% python3 -q
>>> import numpy as np
>>> import numpy.linalg as la
>>> np.set_printoptions(suppress=True, linewidth=140)
>>> rd = lambda a: np.round(a, 3) + 0
>>> J = np.loadtxt("out6.csv", delimiter=",")
>>> J
array([[ 1., -3.,  1.],
       [ 0.,  0.,  0.],
       [ 0.,  0.,  0.],
       [ 0.,  0.,  0.],
       [ 1., -3.,  1.],
       [-1., -3.,  3.],
       [ 1., -3.,  1.],
       [ 2., -3., -3.],
       [ 1., -3.,  1.],
       [ 2., -3., -3.],
       [ 3., -6., -2.],
       [ 2., -3., -3.],
       [ 2., -3., -3.],
       [ 0.,  0.,  0.],
       [ 2., -3., -3.],
       [ 0.,  0.,  0.],
       [ 0.,  0.,  0.],
       [ 0., -6.,  4.],
       [ 1., -3.,  1.],
       [ 0.,  0.,  0.],
       [ 2., -3., -3.],
       [ 0.,  0.,  0.],
       [ 1., -6.,  0.]])
>>> d = la.norm(J[:, None] - J[None], axis=-1)
>>> rd(la.norm(J - J.mean(axis=0), axis=1))
array([1.503, 2.528, 2.528, 2.528, 1.503, 3.89 , 1.503, 2.956, 1.503, 2.956, 4.539, 2.956, 2.956, 2.528, 2.956, 2.528, 2.528, 5.744, 1.503,
       2.528, 2.956, 2.528, 3.671])
>>> d.mean(axis=1).argmax()
np.int64(17)
>>> d[13].round(6).argsort(kind="stable")[:4]
array([ 1,  2,  3, 13])
>>> rd(d[13])
array([3.317, 0.   , 0.   , 0.   , 3.317, 4.359, 3.317, 4.69 , 3.317, 4.69 , 7.   , 4.69 , 4.69 , 0.   , 4.69 , 0.   , 0.   , 7.211, 3.317,
       0.   , 4.69 , 0.   , 6.083])
>>> (d + 1e9 * np.eye(23)).round(6).argmin(axis=1)
array([ 4,  2,  1,  1,  0,  0,  0,  9,  0,  7, 22,  7,  7,  1,  7,  1,  1,  5,  0,  1,  7,  1, 10])
>>> np.flatnonzero(d[13] < d.mean() / 2)
array([ 1,  2,  3, 13, 15, 16, 19, 21])
>>> E = np.loadtxt("arr.csv", delimiter=",")
>>> E
array([[-2.,  2.,  1.],
       [-1., -2., -2.],
       [ 1., -2.,  0.],
       [-1., -2., -2.]])
>>> q, vecs = la.qr(E[:, :1])[0], la.qr(E[:, 1:])[0]
>>> sig = la.svd(q.T @ vecs, compute_uv=False)
>>> (sig > 0.9).sum()
np.int64(0)
>>> P = E @ la.solve(E.T @ E, E.T)
>>> rd(la.eigvalsh(P))
array([0., 1., 1., 1.])
>>> rd(P @ E[:, 2])
array([ 1., -2.,  0., -2.])
>>> rd(np.diag(P))
array([1. , 0.5, 1. , 0.5])
>>> rd(np.trace(P))
np.float64(3.0)
>>> np.allclose(P @ P, P)
True
>>> other = np.c_[E[:, :1] @ np.array([[-2]]), np.array([1, 0, 2, 2])]
>>> other
array([[ 4.,  1.],
       [ 2.,  0.],
       [-2.,  2.],
       [ 2.,  2.]])
>>> rd(la.norm(la.qr(E)[0].T @ other, axis=0) ** 2 / ((other ** 2).sum(axis=0) + 1e-12))
array([1.   , 0.778])
>>> la.matrix_rank(other)
np.int64(2)
